% ipython --no-banner

In [1]: import numpy as np

In [2]: np.set_printoptions(precision=3, suppress=True, linewidth=140)

In [3]: def tidy(a):
   ...:     return np.round(a, 3) + 0
   ...: 

In [4]: rng = np.random.default_rng(1)

In [5]: arr = np.eye(3, dtype=int)[rng.permutation(3)] * np.array([5, 3, -3])

In [6]: arr
Out[6]: 
array([[ 5,  0,  0],
       [ 0,  3,  0],
       [ 0,  0, -3]])

In [7]: # 3 groups of indices that never mix

In [8]: w, vecs = np.linalg.eigvalsh(arr)
Traceback (most recent call last):
  Cell In[8], line 1
    w, vecs = np.linalg.eigvalsh(arr)
ValueError: too many values to unpack (expected 2)


In [9]: w, vecs = np.linalg.eigh(arr)

In [10]: np.unique(w.round(6) + 0, return_counts=True)[1]
Out[10]: array([1, 1, 1])

In [11]: tidy(np.linalg.svd(arr, compute_uv=False))
Out[11]: array([5., 3., 3.])

In [12]: tidy(np.linalg.eigvalsh(arr @ arr))
Out[12]: array([ 9.,  9., 25.])

In [13]: vecs.T @ arr @ vecs
Out[13]: 
array([[-3.,  0.,  0.],
       [ 0.,  3.,  0.],
       [ 0.,  0.,  5.]])

In [14]: idx = rng.permutation(3)

In [15]: idx
Out[15]: array([2, 0, 1])

In [16]: A2 = arr[idx][:, idx]

In [17]: np.diag(A2)
Out[17]: array([-3,  5,  3])

In [18]: A2
Out[18]: 
array([[-3,  0,  0],
       [ 0,  5,  0],
       [ 0,  0,  3]])

In [19]: tidy(np.linalg.det(A2)), tidy(np.linalg.det(arr[idx]))
Out[19]: (np.float64(-45.0), np.float64(-45.0))

In [20]: F = np.loadtxt("data.csv", delimiter=",")

In [21]: F
Out[21]: 
array([[-1.,  1.,  1.],
       [ 1., -1.,  1.],
       [ 1.,  1., -1.]])

In [22]: np.all(np.linalg.eigvalsh(F) > 0)
Out[22]: np.False_

In [23]: tidy(np.linalg.eigvalsh(F).min())
Out[23]: np.float64(-2.0)
